$ python3 -q
>>> import numpy as np
>>> import numpy.linalg as la
>>> np.set_printoptions(precision=2, suppress=True, linewidth=200)
>>> J = np.tril(np.array([[2, 6, 5], [-4, -9, 1], [-7, -7, -7]]), -1) + np.eye(3, dtype=int)
>>> J
array([[ 1,  0,  0],
       [-4,  1,  0],
       [-7, -7,  1]])
>>> rng = np.random.default_rng(131779)
>>> labels = rng.permutation(3)
>>> labels
array([1, 2, 0])
>>> B = J[labels][:, labels]
>>> np.trace(B)
np.int64(3)
>>> print(np.round(la.det(B), 2), round(float(la.det(J[labels])), 2))
1.0 1.0
>>> np.diag(B)
array([1, 1, 1])
>>> print(B)
[[ 1  0 -4]
 [-7  1 -7]
 [ 0  0  1]]
>>> q, R = la.qr(B)
>>> np.allclose(R.T @ R, B.T @ B)
True
>>> print(np.round(q.T @ q, 2) + 0)
[[1. 0. 0.]
 [0. 1. 0.]
 [0. 0. 1.]]
>>> q
array([[-0.14,  0.99,  0.  ],
       [ 0.99,  0.14,  0.  ],
       [-0.  , -0.  ,  1.  ]])
>>> P = np.triu(np.array([[-3, -2, -3], [-2, -1, -1], [2, 3, -1]]), 1) + np.eye(3)
>>> B = P @ J @ la.inv(P)
>>> print(B)
[[ 30.  79. 166.]
 [  3.  14.  22.]
 [ -7. -21. -41.]]
>>> np.trace(B), np.trace(J)
(np.float64(3.0), np.int64(3))
>>> np.poly(B)
array([ 1., -3.,  3., -1.])
>>> print(np.einsum("ij,ji->", B, B))
3.0
>>> round(float(la.det(B.T)), 2)
1.0
>>> round(la.eigvals(B).sum().real, 2)
np.float64(3.0)
>>> feats = np.load("run7.npy")
>>> feats
array([[0, 1, 0],
       [1, 0, 0],
       [0, 0, 0]])
>>> def softmax(z):
...     e = np.exp(z - z.max(axis=-1, keepdims=True))
...     return e / e.sum(axis=-1, keepdims=True)
... 
>>> np.round(softmax(10 * feats[0]), 2) + 0
array([0., 1., 0.])
>>> softmax(feats).sum(axis=1)
array([1., 1., 1.])
>>> print(softmax(feats[0] + 2))
[0.21 0.58 0.21]
>>> scores = feats @ feats.T / np.sqrt(3)
>>> softmax(scores)
array([[0.47, 0.26, 0.26],
       [0.26, 0.47, 0.26],
       [0.33, 0.33, 0.33]])
>>> softmax(scores)[0] @ feats
array([0.26, 0.47, 0.  ])
>>> softmax(scores + np.triu(np.full(scores.shape, -np.inf), 1))
array([[1.  , 0.  , 0.  ],
       [0.36, 0.64, 0.  ],
       [0.33, 0.33, 0.33]])
>>> u = np.array([3, -2, -2])
>>> r1 = np.array([-6, 3, 7, 0])
>>> m1 = np.outer(u, r1)
>>> m1
array([[-18,   9,  21,   0],
       [ 12,  -6, -14,   0],
       [ 12,  -6, -14,   0]])
>>> W = np.array([[1, 0, 0], [0, 1, 1], [2, 1, 0], [0, 0, 2]])
>>> c = np.array([-2, 3, -1])
>>> hid = np.maximum(m1 @ W + c, 0)
>>> (hid > 0).mean(axis=0)
array([0.33, 0.33, 0.33])
>>> basis = np.array([[-3, 0, 2], [1, -3, 4], [-3, 4, -5]])
>>> W @ basis
array([[ -3,   0,   2],
       [ -2,   1,  -1],
       [ -5,  -3,   8],
       [ -6,   8, -10]])
>>> hid @ basis
array([[-57, -67, 136],
       [  0,   0,   0],
       [  0,   0,   0]])
>>> Uu, sigma, vt = la.svd(m1)
>>> sigma.round(2) + 0
array([39.97,  0.  ,  0.  ])
>>> print(np.argmax(sigma[:-1] / (sigma[1:] + 1e-6)) + 1)
1
>>> B = Uu[:, :1] @ np.diag(sigma[:1]) @ vt[:1]
>>> print(np.round(la.norm(m1 - B, 2), 2), round(float(sigma[1]), 2))
0.0 0.0
>>> la.matrix_rank(m1, rtol=0.05)
np.int64(1)
>>> r = la.matrix_rank(m1)
>>> r
np.int64(1)
>>> N = la.svd(m1)[2][r:].T
>>> la.matrix_rank(m1.T @ m1), la.matrix_rank(m1 @ m1.T)
(np.int64(1), np.int64(1))
>>> [int(la.matrix_rank(m1[:i])) for i in range(1, len(m1) + 1)]
[1, 1, 1]
>>> print([int(la.matrix_rank(np.delete(m1, i, axis=0))) for i in range(3)])
[1, 1, 1]
>>> u = np.array([5, 1])
>>> F = -1 * np.eye(2) + np.outer(u, u)
>>> F
array([[24.,  5.],
       [ 5.,  0.]])
>>> B = m1[0, 0] * m1[1:] - np.outer(m1[1:, 0], m1[0])
>>> B
array([[0, 0, 0, 0],
       [0, 0, 0, 0]])
>>> print(m1[:, 0] / m1[0, 0])
[ 1.   -0.67 -0.67]
>>> P = np.triu(np.array([[0, 3], [0, 1]]), 1) + np.eye(2)
>>> B = P @ F @ la.inv(P)
>>> np.round(la.det(B), 2)
np.float64(-25.0)
>>> B
array([[  39., -112.],
       [   5.,  -15.]])
>>> la.matrix_rank(B)
np.int64(2)
>>> print(P @ F - F @ P)
[[ 15. -72.]
 [  0. -15.]]
>>> np.trace(B), np.trace(F)
(np.float64(24.0), np.float64(24.0))
>>> B = np.array([[-1, -1, 2, -1], [-1, -2, -1, 2]])
>>> A = B.T @ B
>>> A
array([[ 2,  3, -1, -1],
       [ 3,  5,  0, -3],
       [-1,  0,  5, -4],
       [-1, -3, -4,  5]])
>>> Uu, sigma, vt = la.svd(A)
>>> np.argmax(sigma[:-1] / (sigma[1:] + 1e-6)) + 1
np.int64(2)
>>> B = Uu[:, :2] @ np.diag(sigma[:2]) @ vt[:2]
>>> print(la.matrix_rank(B))
2
>>> round(float(la.norm(A - B, 2)), 2), round(sigma[2], 2)
(0.0, np.float64(0.0))
>>> arr = np.load("dump.npy")
>>> arr
array([[1, 0, 0],
       [0, 0, 1],
       [0, 1, 0]])
>>> B = arr[0, 0] * arr[1:] - np.outer(arr[1:, 0], arr[0])
>>> B
array([[0, 0, 1],
       [0, 1, 0]])
>>> la.matrix_rank(B), la.matrix_rank(arr)
(np.int64(2), np.int64(3))
>>> mat = np.load("out6.npy")
>>> mat
array([[ 1,  2, -2],
       [ 2,  8, -4],
       [-2, -4,  4]])
>>> r = la.matrix_rank(mat)
>>> r
np.int64(2)
>>> N = la.svd(mat)[2][r:].T
>>> np.allclose(mat @ N, 0)
True
>>> print([int(la.matrix_rank(mat[:i])) for i in range(1, len(mat) + 1)])
[1, 2, 2]
>>> np.round(N @ N.T, 2) + 0
array([[0.8, 0. , 0.4],
       [0. , 0. , 0. ],
       [0.4, 0. , 0.2]])
>>> ev, evecs = la.eigh(mat)
>>> print(np.round(la.svd(mat, compute_uv=False), 2) + 0)
[11.22  1.78  0.  ]
>>> np.unique(ev.round(6) + 0, return_counts=True)[1]
array([1, 1, 1])
>>> (ev > 1e-8).sum(), (ev < -1e-8).sum()
(np.int64(2), np.int64(0))
>>> ev.round(2) + 0
array([ 0.  ,  1.78, 11.22])
>>> np.round(ev.sum(), 2), np.trace(mat)
(np.float64(13.0), np.int64(13))
>>> np.round(evecs.T @ evecs, 2) + 0
array([[1., 0., 0.],
       [0., 1., 0.],
       [0., 0., 1.]])
>>> u, r1 = mat[1], mat[2]
>>> u @ u
np.int64(84)
>>> print(u @ r1)
-52
>>> p = (u @ r1) / (u @ u) * u
>>> la.matrix_rank(np.outer(u, r1))
np.int64(1)
>>> print(p)
[-1.24 -4.95  2.48]
>>> np.round(la.norm(u + r1) ** 2 + la.norm(u - r1) ** 2, 2)
np.float64(240.0)
>>> T = np.stack([mat, -2 * mat, mat[::-1]])
>>> np.einsum("bij,cij->bc", T, T)
array([[ 129, -258,   48],
       [-258,  516,  -96],
       [  48,  -96,  129]])
>>> T.sum(axis=0)
array([[-3, -6,  6],
       [ 0,  0,  0],
       [ 3,  6, -6]])
>>> la.norm(T, axis=(1, 2))
array([11.36, 22.72, 11.36])
>>> la.matrix_rank(T)
array([2, 2, 2])
>>> K = np.load("x.npy")
>>> K
array([[ 8.05, -1.  , -2.  ,  8.  ],
       [ 3.  ,  2.05,  0.  ,  3.  ],
       [ 3.  ,  1.  ,  7.05,  2.  ],
       [ 8.  , -1.  , -2.  ,  8.05]])
>>> W = np.array([[-4, 4], [2, 1], [-3, -2], [-4, -3]])
>>> c = np.array([2, -1])
>>> hid = np.maximum(K @ W + c, 0)
>>> hid
array([[ 0.  , 10.2 ],
       [ 0.  ,  4.05],
       [ 0.  ,  0.  ],
       [ 0.  ,  9.85]])
>>> (hid > 0).astype(int)
array([[0, 1],
       [0, 1],
       [0, 0],
       [0, 1]])
>>> (hid > 0).mean(axis=0)
array([0.  , 0.75])
>>> la.matrix_rank(hid)
np.int64(1)
>>> basis = np.array([[-2, -2, -2], [0, -1, -2]])
>>> W @ basis
array([[ 8,  4,  0],
       [-4, -5, -6],
       [ 6,  8, 10],
       [ 8, 11, 14]])
>>> hid @ basis
array([[  0.  , -10.2 , -20.4 ],
       [  0.  ,  -4.05,  -8.1 ],
       [  0.  ,   0.  ,   0.  ],
       [  0.  ,  -9.85, -19.7 ]])
>>> np.argsort(-la.norm(K, axis=0).round(6), kind="stable")[:3]
array([0, 3, 2])
>>> round(la.norm(K, 2) / la.norm(K), 2)
np.float64(0.91)
>>> la.matrix_rank(K, rtol=0.1)
np.int64(3)
>>> la.cond(K) > 100
np.True_
>>> la.determinant(K)
Traceback (most recent call last):
  File "<python-input-127>", line 1, in <module>
    la.determinant(K)
    ^^^^^^^^^^^^^^
AttributeError: module 'numpy.linalg' has no attribute 'determinant'
>>> round(la.det(K), 2)
np.float64(14.14)
>>> np.round(np.trace(K), 2)
np.float64(25.2)
>>> np.allclose(K @ K.T, K.T @ K)
False
>>> q = K.astype(float).copy()
>>> for j in range(4):
...     q[:, j] -= q[:, :j] @ (q[:, :j].T @ q[:, j])
...     q[:, j] /= la.norm(q[:, j])
... 
>>> np.round(q.T @ q, 2) + 0
array([[1., 0., 0., 0.],
       [0., 1., 0., 0.],
       [0., 0., 1., 0.],
       [0., 0., 0., 1.]])
>>> q.round(2) + 0
array([[ 0.66, -0.24, -0.07, -0.71],
       [ 0.25,  0.84, -0.49,  0.  ],
       [ 0.25,  0.44,  0.87,  0.  ],
       [ 0.66, -0.24, -0.07,  0.71]])
>>> P = np.triu(np.array([[-2, -3, 6, 1], [4, -9, 3, -6], [4, -4, -5, -4], [-6, 1, -7, -3]]), 1) + np.eye(4)
>>> B = P @ q @ la.inv(P)
>>> round(la.det(B), 2)
np.float64(1.0)
>>> la.matrix_rank(B)
np.int64(4)
>>> np.poly(B)
array([ 1.  , -3.07,  4.29, -3.07,  1.  ])
